In [1]: import numpy as np

In [2]: import numpy.linalg as la

In [3]: np.set_printoptions(precision=2, suppress=True, linewidth=140)

In [4]: m1 = np.loadtxt("m.csv", delimiter=",")

In [5]: m1
Out[5]: 
array([[ 6.,  4., 10.,  6.,  1.,  6.,  2.],
       [ 4.,  6.,  2.,  0.,  1.,  0.,  0.],
       [ 3., 11.,  6.,  2.,  7.,  2.,  0.],
       [ 0.,  0.,  0.,  0.,  0.,  0.,  0.],
       [ 0.,  6.,  5.,  1.,  7.,  1.,  4.],
       [ 7.,  1., 10.,  6.,  0.,  6.,  2.],
       [ 4.,  0.,  0.,  0.,  0.,  0.,  0.],
       [ 0.,  3.,  0.,  0.,  4.,  0.,  0.],
       [ 0.,  0.,  0.,  0.,  0.,  0.,  0.],
       [ 7.,  3., 14., 10.,  1., 10.,  6.],
       [ 0.,  0.,  0.,  0.,  0.,  0.,  0.],
       [ 0.,  0.,  0.,  0.,  0.,  0.,  0.],
       [ 0.,  0.,  0.,  0.,  0.,  0.,  0.],
       [ 1.,  5.,  0.,  0.,  1.,  0.,  0.],
       [ 0.,  0.,  0.,  0.,  0.,  0.,  0.],
       [ 2.,  4., 13.,  9.,  4.,  9.,  8.],
       [ 3., 11.,  6.,  2.,  7.,  2.,  0.],
       [ 3.,  5.,  3.,  0.,  1.,  0.,  0.],
       [ 2.,  0.,  2.,  0.,  0.,  0.,  0.],
       [ 9.,  3.,  8.,  4.,  0.,  4.,  0.]])

In [6]: # columns 3 and 5 are equal

In [7]: [round(float(x), 2) for x in la.svd(m1, compute_uv=False)[:3]]
Out[7]: [42.3, 19.04, 11.46]

In [8]: la.matrix_rank(m1, rtol=0.1)
Out[8]: np.int64(3)

In [9]: round(float(la.norm(m1, 2) / la.norm(m1)), 2)
Out[9]: 0.88

In [10]: np.argsort(-la.norm(m1, axis=0).round(6), kind="stable")[:3]
Out[10]: array([2, 1, 0])

In [11]: la.cond(m1) > 100
Out[11]: np.True_

In [12]: basis = 3 * np.array([[0.3, -0.6, 0.0, -1.8, -0.3, -0.8, 2.3, -0.8, -1.4, 0.3, -0.8, 0.4, 2.3],
    ...:     [-0.3, 1.0, 0.8, -0.1, 1.3, 1.0, -0.6, -0.7, 1.8, 0.5, -1.2, -0.2, -0.1],
    ...:     [0.5, -1.2, 1.7, 0.6, -0.7, -0.2, -1.2, 1.4, 0.7, 0.2, -2.0, 0.2, 0.4]])

In [13]: rng = np.random.default_rng(43714)

In [14]: lab = rng.integers(0, 3, 35)

In [15]: data = basis[lab] + rng.normal(size=(35, 13))

In [16]: data.round(2) + 0
Out[16]: 
array([[-0.25,  3.52,  2.29, -1.14,  2.75,  3.72, -0.06, -1.81,  5.83, -0.38, -3.14, -0.35, -1.6 ],
       [-0.03,  4.6 ,  2.43,  1.36,  3.56,  2.99, -2.15, -1.93,  4.89,  2.38, -3.1 , -1.95,  0.23],
       [-0.57,  2.31,  1.48,  0.41,  3.91,  1.93, -2.03, -3.51,  3.44,  1.5 , -3.86, -0.57, -0.29],
       [-0.45,  1.82,  2.72,  0.67,  3.01,  3.66, -1.92, -1.82,  4.57,  0.96, -3.29,  0.01,  1.58],
       [ 1.49, -5.03,  6.79,  2.37, -1.83,  0.74, -4.69,  3.53,  2.27,  1.85, -5.18,  1.26,  0.75],
       [-1.23,  3.57,  2.08, -1.77,  6.06,  4.25, -0.5 , -2.93,  2.24,  2.28, -4.12, -0.33, -1.99],
       [ 1.62, -3.94,  6.69, -0.5 , -3.14, -0.66, -3.89,  3.97,  4.56,  0.28, -3.1 ,  0.83,  1.81],
       [ 2.18, -1.65, -0.68, -6.19,  0.24, -2.44,  5.61, -4.02, -4.24,  0.17, -3.22,  1.32,  8.28],
       [-1.38,  0.39, -0.05, -7.45, -1.87, -3.1 ,  6.99, -1.59, -5.86,  0.34, -3.48,  0.99,  7.67],
       [ 1.69, -5.9 ,  4.18,  2.49, -5.31, -0.98, -6.85,  3.52,  4.7 , -0.66, -6.58,  1.47,  0.71],
       [ 1.34, -1.58, -0.15, -6.7 , -1.91, -3.03,  6.65, -1.17, -3.63, -1.53, -0.32,  0.89,  6.77],
       [-0.96,  2.46,  1.39, -2.07,  1.31,  3.03, -1.73, -2.96,  7.68,  2.06, -2.8 , -1.48, -0.87],
       [ 2.78, -3.87,  4.75,  3.54, -1.95,  1.84, -2.9 ,  6.21,  2.48,  0.86, -6.12,  0.78, -0.59],
       [-0.76,  3.92,  2.92, -0.43,  6.18,  1.8 , -1.35, -1.69,  6.05,  0.51, -5.22, -0.79, -1.4 ],
       [ 1.7 , -3.93,  6.7 ,  1.54, -1.73,  0.29, -3.79,  2.97,  1.94,  0.43, -5.64, -0.18,  0.19],
       [ 1.62, -1.84, -0.5 , -6.22, -0.07, -2.19,  7.88, -1.91, -4.83,  0.89, -2.05,  0.84,  6.77],
       [-1.74,  5.04,  2.37, -0.6 ,  2.42,  2.23, -1.51, -2.52,  4.53,  2.2 , -2.86,  0.32, -0.69],
       [-1.31, -0.44,  1.03, -5.95, -1.76, -3.76,  6.94, -1.86, -5.5 ,  0.55, -1.89, -0.04,  8.61],
       [-0.86, -1.02, -0.74, -2.41, -2.02, -2.5 ,  4.14, -1.09, -4.77, -0.9 , -2.69,  0.49,  7.96],
       [-0.12,  2.54,  1.19,  0.14,  4.19,  2.19, -2.4 , -2.61,  4.77,  0.88, -3.32, -1.01, -1.19],
       [ 0.49, -2.46,  0.33, -5.79, -2.31, -3.  ,  7.22, -2.4 , -4.04,  1.21, -2.08,  1.36,  5.88],
       [ 0.52, -3.43,  4.96,  2.18, -1.  ,  0.5 , -2.29,  3.3 ,  5.42, -0.22, -7.25,  0.61,  1.94],
       [ 1.12, -3.87,  6.1 ,  4.4 , -2.2 ,  0.75, -3.49,  1.69,  0.3 ,  0.97, -6.3 ,  0.5 , -1.02],
       [ 1.18, -4.56,  3.79,  0.12, -2.63,  0.44, -4.18,  3.3 ,  1.65,  0.09, -5.61,  2.58,  0.57],
       [-0.41, -2.22, -1.35, -5.23,  1.02, -0.71,  6.86, -1.16, -5.94, -0.37, -2.26,  1.76,  7.11],
       [ 0.22, -1.13,  0.61, -6.3 , -1.21, -2.44,  7.48, -2.39, -4.2 ,  1.14, -2.19,  1.78,  6.64],
       [-1.37,  3.1 ,  2.01, -0.12,  4.2 ,  3.57, -1.15, -0.95,  3.71,  1.48, -2.33, -0.84,  0.46],
       [-0.38,  2.57,  0.38, -0.94,  2.53,  2.66, -1.9 , -2.87,  4.67, -0.5 , -3.56,  1.6 , -0.04],
       [ 1.97, -4.77,  3.95,  2.33, -2.58, -0.57, -3.51,  4.11,  3.37,  0.53, -4.78,  2.19,  1.41],
       [ 0.27,  2.21,  3.16, -0.94,  4.38,  4.48, -2.51, -2.04,  5.32,  1.2 , -4.74, -0.96,  0.13],
       [-2.91,  4.41,  3.39,  1.  ,  5.26,  2.83, -2.7 , -0.28,  4.93,  2.39, -4.65,  0.15, -0.5 ],
       [ 1.98, -1.4 ,  0.98, -5.61,  0.34, -3.82,  7.91, -1.99, -2.51,  0.94, -1.06,  0.66,  7.8 ],
       [-0.05, -1.06,  1.3 , -6.42, -1.35, -1.09,  7.94, -1.46, -4.29,  2.25, -2.49, -2.2 ,  6.95],
       [-2.38,  3.47,  1.8 , -0.09,  4.36,  3.11, -2.21, -3.  ,  6.29,  2.02, -3.81,  0.66,  0.  ],
       [ 1.09, -2.15,  2.14, -5.02,  0.16, -2.2 ,  7.16, -3.74, -3.85,  0.92, -0.39,  1.3 ,  6.87]])

In [17]: x0 = np.array([5, 5, 7, 7, 4, 5, 6, 4, 6, 0, 5, 3, 5])

In [18]: y = data @ x0

In [19]: np.round(la.solve(data.T @ data, data.T @ y), 2) + 0
Out[19]: array([5., 5., 7., 7., 4., 5., 6., 4., 6., 0., 5., 3., 5.])

In [20]: np.round(la.lstsq(data, y)[0], 2) + 0
Out[20]: array([5., 5., 7., 7., 4., 5., 6., 4., 6., 0., 5., 3., 5.])

In [21]: y = y + 0.05 * rng.normal(size=35)

In [22]: y
Out[22]: 
array([ 56.69,  67.03,  19.07,  61.04,  24.07,  26.55,  31.84, -35.33, -56.01, -24.26, -23.61,  24.24,  45.04,  53.03,  14.05, -22.69,
        40.92, -34.39, -32.37,  27.41, -39.59,  41.1 ,   7.13, -17.38, -28.4 , -23.78,  56.3 ,  22.39,  22.06,  50.63,  60.33,  12.92,
       -20.5 ,  45.82,   5.43])

In [23]: c, *_ = la.lstsq(data, y)

In [24]: c.round()
Out[24]: array([ 5.,  5.,  7.,  7.,  4.,  5.,  6.,  4.,  6., -0.,  5.,  3.,  5.])

In [25]: [round(float(la.norm(la.solve(data.T @ data + lam * np.eye(13), data.T @ y))), 2) for lam in (0, 1, 10, 100)]
Out[25]: [18.31, 17.64, 13.82, 6.34]

In [26]: d = la.norm(data[:, None] - data[None], axis=-1)

In [27]: (d + 1e9 * np.eye(35)).round(6).argmin(axis=1)
Out[27]: 
array([19, 26, 19, 26, 14, 26, 28, 15, 17, 28, 20,  0, 28, 19,  4, 25, 33,  8, 17,  2, 25, 28, 14, 28, 15, 20,  3, 19, 23,  3, 33, 34, 25,
       16, 31])

In [28]: d.shape
Out[28]: (35, 35)

In [29]: np.unravel_index(d.round(6).argmax(), d.shape)
Out[29]: (np.int64(8), np.int64(9))

In [30]: np.flatnonzero(d[27] < d.mean() / 2)
Out[30]: array([ 0,  1,  2,  3,  5, 11, 13, 16, 19, 26, 27, 29, 33])

In [31]: la.matrix_rank(d ** 2)
Out[31]: np.int64(15)

In [32]: lab = data[:, 9] > np.median(data[:, 9])

In [33]: r0 = data[lab].mean(axis=0) - data[~lab].mean(axis=0)

In [34]: lab.astype(int)
Out[34]: array([0, 1, 1, 1, 1, 1, 0, 0, 0, 0, 0, 1, 0, 0, 0, 0, 1, 0, 0, 0, 1, 0, 1, 0, 0, 1, 1, 0, 0, 1, 1, 1, 1, 1, 1])

In [35]: round(float((((data - data.mean(axis=0)) @ r0 > 0) == lab).mean()), 2)
Out[35]: 0.69

In [36]: cen = data - data.mean(axis=0)

In [37]: evecs = la.svd(cen)[2][:3]

In [38]: Y = cen - cen @ evecs.T @ evecs

In [39]: np.diag(evecs.T @ evecs)
Out[39]: array([0.05, 0.33, 0.11, 0.31, 0.39, 0.15, 0.34, 0.23, 0.73, 0.05, 0.11, 0.02, 0.19])

In [40]: Y.std(axis=0)
Out[40]: array([0.91, 0.7 , 0.99, 0.78, 0.77, 0.75, 0.77, 0.89, 0.51, 0.81, 0.85, 0.89, 0.86])

In [41]: np.round(la.norm(Y) / la.norm(cen), 2)
Out[41]: np.float64(0.28)

In [42]: la.norm(Y, axis=1).round(6).argmax()
Out[42]: np.int64(18)

In [43]: data[35]
---------------------------------------------------------------------------
IndexError                                Traceback (most recent call last)
Cell In[43], line 1
----> 1 data[35]

IndexError: index 35 is out of bounds for axis 0 with size 35

In [44]: np.round(np.abs(data).max(), 2)
Out[44]: np.float64(8.61)

In [45]: np.unravel_index(np.abs(data).argmax(), data.shape)
Out[45]: (np.int64(17), np.int64(12))

In [46]: data.shape
Out[46]: (35, 13)

In [47]: la.matrix_rank(data)
Out[47]: np.int64(13)

In [48]: np.count_nonzero(data)
Out[48]: np.int64(455)

In [49]: J = np.load("case12.npy")

In [50]: J
Out[50]: 
array([[ 0.78,  0.41, -2.42,  4.  ,  0.02, -2.81, -3.35, -5.78, -4.27,  1.6 , -2.02],
       [ 1.14, -0.51, -2.01,  4.01, -0.28, -3.38, -3.67, -5.69, -4.16,  1.58, -1.06],
       [ 1.1 , -0.4 , -2.06,  4.02, -0.25, -3.32, -3.64, -5.71, -4.18,  1.58, -1.18],
       [ 2.22, -5.72,  2.64, -0.06, -1.86, -3.45, -1.83,  0.81,  0.87, -0.21,  5.93],
       [ 1.14, -4.4 ,  3.38, -2.46, -1.36, -0.8 ,  0.71,  4.09,  3.22, -1.12,  5.52],
       [ 1.35, -1.08, -1.73,  3.97, -0.47, -3.7 , -3.82, -5.55, -4.03,  1.54, -0.46],
       [-2.45,  5.36, -1.56, -1.56,  1.79,  4.46,  3.12,  1.56,  0.89, -0.45, -4.91],
       [-2.34,  4.39, -0.49, -2.69,  1.5 ,  4.74,  3.79,  3.31,  2.22, -0.93, -3.46],
       [-2.45,  5.18, -1.32, -1.85,  1.74,  4.58,  3.32,  2.  ,  1.22, -0.57, -4.61],
       [ 0.9 ,  0.1 , -2.29,  4.01, -0.08, -3.01, -3.47, -5.77, -4.25,  1.6 , -1.7 ],
       [-1.08,  0.35,  2.09, -4.02,  0.23,  3.29,  3.63,  5.71,  4.19, -1.58,  1.23],
       [-1.01,  0.18,  2.17, -4.02,  0.17,  3.18,  3.57,  5.74,  4.21, -1.59,  1.41],
       [-2.07,  3.28,  0.4 , -3.38,  1.16,  4.58,  4.03,  4.43,  3.1 , -1.23, -2.04],
       [-2.42,  4.87, -0.96, -2.24,  1.65,  4.68,  3.56,  2.6 ,  1.68, -0.73, -4.13],
       [ 2.42, -5.6 ,  1.99,  1.  , -1.85, -4.18, -2.71, -0.73, -0.27,  0.22,  5.38],
       [-0.52, -1.02,  2.66, -3.93, -0.22,  2.38,  3.1 ,  5.76,  4.28, -1.59,  2.61],
       [ 2.4 , -4.69,  0.77,  2.43, -1.59, -4.72, -3.66, -2.89, -1.9 ,  0.81,  3.88],
       [ 1.91, -5.5 ,  3.06, -1.  , -1.76, -2.59, -0.93,  2.13,  1.83, -0.58,  6.07],
       [-1.73,  5.29, -3.2 ,  1.41,  1.68,  2.15,  0.51, -2.69, -2.23,  0.73, -6.03],
       [-1.61,  1.81,  1.34, -3.86,  0.7 ,  4.05,  3.96,  5.3 ,  3.81, -1.47, -0.33],
       [ 2.22, -3.84,  0.03,  3.08, -1.34, -4.7 , -3.95, -3.92, -2.7 ,  1.1 ,  2.74],
       [-2.39,  4.66, -0.75, -2.45,  1.59,  4.72,  3.67,  2.92,  1.93, -0.82, -3.84],
       [-2.45,  5.47, -1.75, -1.32,  1.82,  4.35,  2.96,  1.21,  0.62, -0.35, -5.13]])

In [51]: r0 = np.array([2, -3, 2])

In [52]: np.cross(J[16, :3], J[22, :3])
Out[52]: array([3.96, 2.3 , 1.66])

In [53]: np.convolve(J[16], r0)
Out[53]: array([  4.79, -16.57,  20.41,  -6.85,  -8.92,   0.2 ,   3.65,  -4.23,  -2.46,   1.55,   1.52, -10.01,   7.75])
